In [1]: import numpy as np

In [2]: np.set_printoptions(precision=2, suppress=True, linewidth=200, legacy="1.25")

In [3]: rnd = lambda a: np.round(a, 2) + 0

In [4]: W0 = np.loadtxt("layer7.csv", delimiter=",")

In [5]: W0
Out[5]: 
array([[0., 0., 0., 0.],
       [0., 0., 0., 1.],
       [0., 0., 0., 0.],
       [0., 1., 0., 0.]])

In [6]: # symmetric, so the eigenvalues are real

In [7]: evals, V = np.linalg.eigh(W0)

In [8]: x0 = np.array([7, 0, 4, 8])

In [9]: (np.sign(V[:, -1].round(6)) == np.sign(V[0, -1].round(6))).astype(int)
Out[9]: array([1, 0, 1, 0])

In [10]: rnd(V * np.abs(evals) @ V.T)
Out[10]: 
array([[0., 0., 0., 0.],
       [0., 1., 0., 0.],
       [0., 0., 0., 0.],
       [0., 0., 0., 1.]])

In [11]: x0 @ W0 @ x0 / (x0 @ x0), evals[0], evals[-1]
Out[11]: (0.0, -1.0, 1.0)

In [12]: Y = np.array([[-1, -1], [0, -2]])

In [13]: Z = np.kron(Y, W0)

In [14]: np.linalg.matrix_rank(Z)
Out[14]: 4

In [15]: Z
Out[15]: 
array([[-0., -0., -0., -0., -0., -0., -0., -0.],
       [-0., -0., -0., -1., -0., -0., -0., -1.],
       [-0., -0., -0., -0., -0., -0., -0., -0.],
       [-0., -1., -0., -0., -0., -1., -0., -0.],
       [ 0.,  0.,  0.,  0., -0., -0., -0., -0.],
       [ 0.,  0.,  0.,  0., -0., -0., -0., -2.],
       [ 0.,  0.,  0.,  0., -0., -0., -0., -0.],
       [ 0.,  0.,  0.,  0., -0., -2., -0., -0.]])

In [16]: Z.shape
Out[16]: (8, 8)

In [17]: left, sigma, Vh = np.linalg.svd(Z)

In [18]: np.argmax(sigma[:-1] / (sigma[1:] + 1e-6)) + 1
Out[18]: 4

In [19]: rnd(sigma)
Out[19]: array([2.29, 2.29, 0.87, 0.87, 0.  , 0.  , 0.  , 0.  ])

In [20]: Y = left[:, :4] @ np.diag(sigma[:4]) @ Vh[:4]

In [21]: np.linalg.matrix_rank(Z, rtol=0.05)
Out[21]: 4

In [22]: rnd(np.linalg.norm(Z - Y) / np.linalg.norm(Z))
Out[22]: 0.0

In [23]: rnd(np.linalg.norm(Z - Y, 2)), sigma[4]
Out[23]: (0.0, -0.0)

In [24]: np.linalg.matrix_rank(Y)
Out[24]: 4

In [25]: (np.linalg.matrix_power((W0 != 0) + (W0.T != 0) + np.eye(4), 4) > 0).astype(int)
Out[25]: 
array([[1, 0, 0, 0],
       [0, 1, 0, 1],
       [0, 0, 1, 0],
       [0, 1, 0, 1]])

In [26]: Y = np.array([[3, -2, 1], [-2, 1, -2], [0, 0, 3], [2, -1, 1]])

In [27]: np.einsum("ik,kj->ji", W0, Y)
Out[27]: 
array([[ 0.,  2.,  0., -2.],
       [ 0., -1.,  0.,  1.],
       [ 0.,  1.,  0., -2.]])

In [28]: np.vstack([W0, Y.T]).shape
Out[28]: (7, 4)

In [29]: np.einsum("ij->j", W0)
Out[29]: array([0., 1., 0., 1.])

In [30]: W0 @ Y
Out[30]: 
array([[ 0.,  0.,  0.],
       [ 2., -1.,  1.],
       [ 0.,  0.,  0.],
       [-2.,  1., -2.]])

In [31]: np.linalg.matrix_rank(W0 @ Y)
Out[31]: 2

In [32]: Y = np.array([[2, 9, -5], [6, 5, 7], [0, -7, 8]])

In [33]: Y[-1] = Y[0]

In [34]: feats = Y + 0.3 * np.eye(3)

In [35]: feats
Out[35]: 
array([[ 2.3,  9. , -5. ],
       [ 6. ,  5.3,  7. ],
       [ 2. ,  9. , -4.7]])

In [36]: u = np.array([7, 4, 4])

In [37]: rnd(np.array([np.convolve(row, u, "same") for row in feats]))
Out[37]: 
array([[72.2, 10.2, 16. ],
       [61.1, 94.2, 49.2],
       [71. , 11.1, 17.2]])

In [38]: rng = np.random.default_rng(964)

In [39]: Y = feats + rng.integers(-2, 3, (3, 2)) @ rng.integers(-2, 3, (2, 3))

In [40]: Y
Out[40]: 
array([[ 4.3, 10. , -6. ],
       [ 6. ,  5.3,  7. ],
       [-2. , 12. , -3.7]])

In [41]: rnd(np.linalg.svd(Y - feats, compute_uv=False))
Out[41]: array([5.26, 2.08, 0.  ])

In [42]: np.abs(Y - feats).sum(axis=1)
Out[42]: array([4., 0., 8.])
